$ python -q
>>> import numpy as np
>>> from numpy import linalg as LA
>>> np.set_printoptions(suppress=True, linewidth=200)
>>> sig = 5 * 0.5 ** np.arange(3)
>>> rng = np.random.default_rng(64)
>>> J = rng.normal(size=(20, 3)) * rng.permutation(sig)
>>> print(J.round(4))
[[-0.6532 -0.8982 -3.5913]
 [ 0.7916  6.7467  3.0953]
 [-1.2503 -0.02   -0.7499]
 [-0.467   1.2921 -2.3507]
 [-1.6379 -3.5186 -2.4039]
 [ 0.9623 -0.2975  2.1139]
 [ 0.6043 -2.2326 -2.9768]
 [-0.7051  4.4392  1.6175]
 [-0.22    2.8725 -0.4727]
 [-1.5374  9.0977  0.9779]
 [-1.1661 -9.2189  2.3604]
 [ 0.2668  3.2813  4.2507]
 [ 3.2012  0.1301  3.1357]
 [ 0.2824 -6.9679  3.3066]
 [ 0.3477  0.3606  0.7322]
 [-0.5338  9.8699  7.3798]
 [ 1.7972 -0.8246 -3.5895]
 [ 1.0625 -3.5154 -0.0877]
 [ 1.1138 -1.434   0.1743]
 [-0.3136 -2.9255  2.1583]]
>>> A2 = np.c_[J[:, :1] @ np.array([[3]]), np.array([-5, 5, -3, -5, 3, -2, -5, 1, 2, -1, -2, 0, 2, -5, 5, -4, -2, 2, 2, 0])]
>>> print(A2.round(4))
[[-1.9595 -5.    ]
 [ 2.3747  5.    ]
 [-3.751  -3.    ]
 [-1.4009 -5.    ]
 [-4.9137  3.    ]
 [ 2.8868 -2.    ]
 [ 1.8129 -5.    ]
 [-2.1154  1.    ]
 [-0.6601  2.    ]
 [-4.6122 -1.    ]
 [-3.4983 -2.    ]
 [ 0.8005  0.    ]
 [ 9.6037  2.    ]
 [ 0.8471 -5.    ]
 [ 1.0431  5.    ]
 [-1.6014 -4.    ]
 [ 5.3915 -2.    ]
 [ 3.1874  2.    ]
 [ 3.3413  2.    ]
 [-0.9408  0.    ]]
>>> print(np.round(LA.norm(A2 - J @ LA.lstsq(J, A2)[0], axis=0), 4) + 0)
[ 0.     14.1367]
>>> print(np.round(LA.lstsq(J, A2[:, 0])[0], 4) + 0)
[3. 0. 0.]
>>> print(LA.matrix_rank(np.c_[J, A2]))
4
>>> A2 = J + rng.integers(-2, 3, (20, 2)) @ rng.integers(-2, 3, (2, 3))
>>> print(A2.round(4))
[[ -0.6532   0.1018  -1.5913]
 [  2.7916   4.7467   3.0953]
 [ -5.2503   1.98    -4.7499]
 [  1.533   -2.7079  -6.3507]
 [  2.3621  -5.5186   1.5961]
 [  4.9623  -6.2975  -1.8861]
 [ -1.3957  -2.2326  -6.9768]
 [ -0.7051   3.4392  -0.3825]
 [  1.78    -0.1275  -2.4727]
 [ -1.5374   7.0977  -3.0221]
 [ -3.1661  -7.2189   2.3604]
 [  4.2668  -0.7187   4.2507]
 [  7.2012  -3.8699   3.1357]
 [  2.2824 -10.9679  -0.6934]
 [  0.3477   1.3606   2.7322]
 [  1.4662   6.8699   5.3798]
 [  5.7972  -2.8246   0.4105]
 [  5.0625  -9.5154  -4.0877]
 [ -0.8862  -0.434   -1.8257]
 [  1.6864  -6.9255  -1.8417]]
>>> print(LA.matrix_rank(A2 - J, tol=1e-8))
2
>>> print(np.round(LA.svd(A2 - J, compute_uv=False), 4) + 0)
[18.9687 13.0457  0.    ]
>>> O, vecs = LA.qr(A2[:, :1])[0], LA.qr(A2[:, 1:])[0]
>>> sig = LA.svd(O.T @ vecs, compute_uv=False)
>>> print(np.round(np.degrees(np.arccos(sig.clip(0, 1))), 4))
[56.9675]
>>> A2 = J / np.sqrt((J ** 2).mean(axis=1, keepdims=True))
>>> print(A2[14].round(4))
[0.6789 0.704  1.4295]
>>> D = LA.norm(J[:, None] - J[None], axis=-1)
>>> print(D.mean(axis=1).argmax())
15
>>> print(D.shape)
(20, 20)
>>> print((D + 1e9 * np.eye(20)).round(6).argmin(axis=1))
[ 6  7 14  2  6 14  0  8  3  1 13  7  5 10  5  1  6 18 14 17]
>>> W0 = np.loadtxt("test12.csv", delimiter=",")
>>> print(W0)
[[ 0.  -1.2 -1. ]
 [-0.5  0.   0.6]
 [ 0.5  0.5  0.9]
 [ 0.5 -0.2 -0.2]
 [-0.5  1.5  0.5]
 [ 1.6  0.5 -0.5]
 [-1.3 -0.6 -1.7]
 [ 1.2  0.2 -0.1]
 [-0.5  0.4  1.1]
 [-0.4  2.3  0.7]
 [-0.1 -3.1  0.2]
 [-2.2  0.1  0.6]
 [ 0.  18.  -6. ]]
>>> Xs = (W0 - W0.mean(axis=0)) / W0.std(axis=0)
>>> print(np.argwhere(np.abs(Xs) > 2))
[[11  0]
 [12  1]
 [12  2]]
>>> print(np.round(Xs.std(axis=0), 4))
[1. 1. 1.]
>>> c = LA.lstsq(np.delete(Xs, 0, axis=1), Xs[:, 0])[0]
>>> print(np.abs(c).argmax())
1
>>> Z = W0[[3, 7]].astype(float)
>>> for _ in range(6):
...     labels = LA.norm(W0[:, None] - Z, axis=-1).argmin(axis=1)
...     Z = np.array([W0[labels == j].mean(axis=0) for j in range(2)])
... 
>>> print(labels)
[0 0 0 0 0 0 0 0 0 0 0 0 1]
>>> print(Z.round(4))
[[-0.1417  0.0333  0.0917]
 [ 0.     18.     -6.    ]]
>>> print(np.round(Z[1] - Z[0], 4))
[ 0.1417 17.9667 -6.0917]
>>> print(np.bincount(labels))
[12  1]
>>> A = np.load("dump.npy")
>>> print(A)
[[ 8 -6 -2  6]
 [-6  6  1 -7]
 [-2  1 13  3]
 [ 6 -7  3 10]]
>>> # equal to its transpose
>>> Lm = LA.cholesky(A)
>>> print(round(float(np.prod(np.diag(Lm)) ** 2), 4), np.round(LA.det(A), 4))
36.0 36.0
>>> print(np.round(np.diag(Lm) ** 2, 4))
[ 8.      1.5    12.3333  0.2432]
>>> print(Lm.round(4))
[[ 2.8284  0.      0.      0.    ]
 [-2.1213  1.2247  0.      0.    ]
 [-0.7071 -0.4082  3.5119  0.    ]
 [ 2.1213 -2.0412  1.0441  0.4932]]
>>> print(np.round(Lm @ Lm.T, 4))
[[ 8. -6. -2.  6.]
 [-6.  6.  1. -7.]
 [-2.  1. 13.  3.]
 [ 6. -7.  3. 10.]]
>>> print(LA.eigvalsh(A).min() > 0)
True
>>> O = Lm.astype(float).copy()
>>> for j in range(4):
...     O[:, j] -= O[:, :j] @ (O[:, :j].T @ O[:, j])
...     O[:, j] /= LA.norm(O[:, j])
... 
>>> print(np.round(O.T @ O, 4) + 0)
[[1. 0. 0. 0.]
 [0. 1. 0. 0.]
 [0. 0. 1. 0.]
 [0. 0. 0. 1.]]
>>> labels = W0[:, 1] > np.median(W0[:, 1])
>>> u = W0[labels].mean(axis=0) - W0[~labels].mean(axis=0)
>>> print(((W0 - W0.mean(axis=0)) @ u > 0).astype(int))
[0 0 0 0 0 0 0 0 0 1 0 0 1]
>>> X = np.loadtxt("sample18.csv", delimiter=",")
>>> print(X.round(4))
[[ 0.8909  0.7636 -0.6364]
 [ 0.7636  0.6545 -0.5455]
 [-0.6364 -0.5455  0.4545]]
>>> # equal to its transpose
>>> print(round(LA.det(X), 4))
-0.0
>>> print(np.round(np.abs(LA.eigvals(X)).max(), 4))
2.0
>>> print(np.round(np.sort(np.abs(LA.eigvals(X))), 4) + 0)
[0. 0. 2.]
>>> print(np.allclose(X, X.T))
True
>>> print(np.round(np.trace(X), 4))
2.0
>>> print(np.round(X @ X, 4))
[[ 1.7818  1.5273 -1.2727]
 [ 1.5273  1.3091 -1.0909]
 [-1.2727 -1.0909  0.9091]]
>>> print(np.round(LA.matrix_power(X, 4), 4))
[[ 7.1273  6.1091 -5.0909]
 [ 6.1091  5.2364 -4.3636]
 [-5.0909 -4.3636  3.6364]]
>>> print(round(float(np.trace(LA.pinv(X) @ X)), 4))
1.0
>>> print(np.abs(np.diag(LA.qr(X)[1])) > 1e-9)
[ True False False]
>>> print(np.round(X @ LA.pinv(X) @ X, 4))
[[ 0.8909  0.7636 -0.6364]
 [ 0.7636  0.6545 -0.5455]
 [-0.6364 -0.5455  0.4545]]
>>> print(LA.lstsq(X[:-1].T, X[-1])[2])
1
>>> print(np.unique(X.round(6), axis=0).shape)
(3, 3)
>>> vec = np.array([-2, -6, -8])
>>> print(LA.norm(X @ vec) <= LA.norm(X, 2) * LA.norm(vec) + 1e-9)
True
>>> print(np.round(np.einsum("ij,j->i", X, vec), 4))
[-1.2727 -1.0909  0.9091]
>>> print(np.round(X @ vec, 4))
[-1.2727 -1.0909  0.9091]
>>> vals, vecs = LA.eigh(X)
>>> print(np.round(vecs @ np.diag(vals) @ vecs.T, 4))
[[ 0.8909  0.7636 -0.6364]
 [ 0.7636  0.6545 -0.5455]
 [-0.6364 -0.5455  0.4545]]
>>> print(np.round(np.abs(vecs[:, -1]), 4))
[0.6674 0.5721 0.4767]
>>> print(np.round(LA.svd(X, compute_uv=False), 4) + 0)
[2. 0. 0.]
>>> print(np.round(LA.eigvalsh(X @ X), 4) + 0)
[0. 0. 4.]
>>> print(vals.round(4) + 0)
[0. 0. 2.]
>>> data = np.load("layer18.npy")
>>> print(data)
[[0 0 2]
 [0 0 1]
 [0 0 0]]
>>> U, sig, Vt = LA.svd(data)
>>> print(np.argmax(sig[:-1] / (sig[1:] + 1e-6)) + 1)
1
>>> A2 = U[:, :1] @ np.diag(sig[:1]) @ Vt[:1]
>>> print(LA.matrix_rank(data, rtol=0.05))
1
